% ipython --no-banner

In [1]: import numpy as np

In [2]: np.set_printoptions(suppress=True, linewidth=160)

In [3]: m1 = np.array([[-10, -4, 10, 10, -10],
   ...:     [-10, -4, 10, 10, -10],
   ...:     [-15, -6, 15, 15, -15],
   ...:     [-25, -10, 25, 25, -25],
   ...:     [-20, -8, 20, 20, -20]])

In [4]: # rank 1

In [5]: Uu, sigma, Vh = np.linalg.svd(m1)

In [6]: V = Vh[:(sigma > 1e-8).sum()]

In [7]: rng = np.random.default_rng(281)

In [8]: vec = m1[0] + 2 * m1[1] + rng.integers(2) * np.eye(5)[0]

In [9]: vec
Out[9]: array([-29., -12.,  30.,  30., -30.])

In [10]: np.round(V.T @ V, 3)
Out[10]: 
array([[ 0.24 ,  0.096, -0.24 , -0.24 ,  0.24 ],
       [ 0.096,  0.038, -0.096, -0.096,  0.096],
       [-0.24 , -0.096,  0.24 ,  0.24 , -0.24 ],
       [-0.24 , -0.096,  0.24 ,  0.24 , -0.24 ],
       [ 0.24 ,  0.096, -0.24 , -0.24 ,  0.24 ]])

In [11]: np.allclose(V.T @ V @ vec, vec)
Out[11]: False

In [12]: np.linalg.matrix_rank(np.vstack([m1, vec]))
Out[12]: np.int64(2)

In [13]: np.abs(np.diag(np.linalg.qr(m1)[1])) > 1e-9
Out[13]: array([ True, False, False, False, False])

In [14]: np.round(np.trace(np.linalg.pinv(m1) @ m1), 3)
Out[14]: np.float64(1.0)

In [15]: np.unique(m1.round(6), axis=0).shape
Out[15]: (4, 5)

In [16]: np.allclose(m1[:-1].T @ np.linalg.lstsq(m1[:-1].T, m1[-1])[0], m1[-1])
Out[16]: True

In [17]: np.linalg.lstsq(m1[:-1].T, m1[-1])[2]
Out[17]: np.int32(1)

In [18]: z = rng.permutation(5)

In [19]: z
Out[19]: array([2, 3, 0, 4, 1])

In [20]: out = m1[z][:, z]

In [21]: np.round(np.sort(np.abs(np.linalg.eigvals(out))), 3) + 0
Out[21]: array([0., 0., 0., 0., 6.])

In [22]: round(float(np.linalg.det(out)), 3), round(float(np.linalg.det(m1[z])), 3)
Out[22]: (0.0, 0.0)

In [23]: np.trace(out)
Out[23]: np.int64(6)

In [24]: M = np.load("layer8.npy")

In [25]: M
Out[25]: 
array([[ -1,   3,  -5,  -4],
       [  0,   3,   0,  -5],
       [ -1,   2,  -5,  -3],
       [ -5,   1,  -1,   4],
       [ -1,  15,  -5, -24]])

In [26]: O, r_ = np.linalg.qr(M)

In [27]: r_.round(3)
Out[27]: 
array([[  5.292,  -4.725,   3.78 ,   2.079],
       [  0.   , -15.023,   5.535,  25.241],
       [  0.   ,   0.   ,   5.575,   0.619],
       [  0.   ,   0.   ,   0.   ,   0.46 ]])

In [28]: np.round(O @ r_, 3) + 0
Out[28]: 
array([[ -1.,   3.,  -5.,  -4.],
       [  0.,   3.,   0.,  -5.],
       [ -1.,   2.,  -5.,  -3.],
       [ -5.,   1.,  -1.,   4.],
       [ -1.,  15.,  -5., -24.]])

In [29]: np.round(np.abs(np.diag(r_)), 3)
Out[29]: array([ 5.292, 15.023,  5.575,  0.46 ])

In [30]: round(np.trace(O @ O.T), 3)
Out[30]: np.float64(4.0)

In [31]: np.allclose(r_.T @ r_, M.T @ M)
Out[31]: True

In [32]: O.shape, r_.shape
Out[32]: ((5, 4), (4, 4))
